% python3 -q
>>> import numpy as np
>>> np.set_printoptions(precision=1, suppress=True, linewidth=120)
>>> mat = np.load("a.npy")
>>> mat
array([[ 1.7, -0.5,  1.1, -1. ,  1.2, -0.5],
       [ 2.4, -1.3,  0.9, -1.3,  0.8, -1.4],
       [ 2.2, -0.8,  1.1, -1. ,  1.2, -1. ],
       [ 1.7, -1.3,  0.9, -0.8,  1.2, -0.9],
       [ 1.7, -1.2,  0.7, -1.1,  0.7, -0.7],
       [ 2.5, -1. ,  1. , -0.9,  0.9, -1. ],
       [ 1.5, -0.7,  0.9, -1.5,  1.2, -1. ],
       [ 2.5, -1.1,  1.1, -1.2,  1.4, -1. ],
       [ 1. ,  1.1,  2. ,  0.1, -0.2,  0.1],
       [ 1.3,  0.9,  2.3, -0.2, -0.1, -0.1],
       [ 1. ,  1. ,  2.1, -0.1, -0.4,  0. ],
       [ 0.9,  1.2,  1.9, -0.2,  0.1, -0.2],
       [ 0.6,  1.2,  2.5, -0.2,  0.3,  0.1],
       [ 1.2,  0.5,  2.2,  0.8,  0.2,  0.2],
       [ 0.6,  1.2,  1.6,  0.1, -0.2, -0.1],
       [ 0.8,  0.8,  2. ,  0.2,  0. , -0.3]])
>>> out = np.c_[mat[:, :2] @ np.array([[0, 2], [0, 2]]), np.array([2, -1, 1, 0, -2, -2, -1, -2, 1, 2, 1, 1, 1, 2, -2, 2])]
>>> out
array([[ 0. ,  2.4,  2. ],
       [ 0. ,  2.2, -1. ],
       [ 0. ,  2.8,  1. ],
       [ 0. ,  0.8,  0. ],
       [ 0. ,  1. , -2. ],
       [ 0. ,  3. , -2. ],
       [ 0. ,  1.6, -1. ],
       [ 0. ,  2.8, -2. ],
       [ 0. ,  4.2,  1. ],
       [ 0. ,  4.4,  2. ],
       [ 0. ,  4. ,  1. ],
       [ 0. ,  4.2,  1. ],
       [ 0. ,  3.6,  1. ],
       [ 0. ,  3.4,  2. ],
       [ 0. ,  3.6, -2. ],
       [ 0. ,  3.2,  2. ]])
>>> np.round(np.linalg.norm(out - mat @ np.linalg.lstsq(mat, out)[0], axis=0), 1) + 0
array([0. , 0. , 4.6])
>>> np.linalg.norm(np.linalg.qr(mat)[0].T @ out, axis=0) ** 2 / ((out ** 2).sum(axis=0) + 1e-12)
array([0. , 1. , 0.5])
>>> np.linalg.matrix_rank(np.c_[mat, out])
np.int64(7)
>>> Xs = mat - mat.mean(axis=0)
>>> evecs = np.linalg.svd(Xs)[2][:2]
>>> out = Xs - Xs @ evecs.T @ evecs
>>> (Xs @ evecs.T).std(axis=0)
array([1.6, 0.3])
>>> round(float(np.linalg.norm(out) / np.linalg.norm(Xs)), 1)
0.3
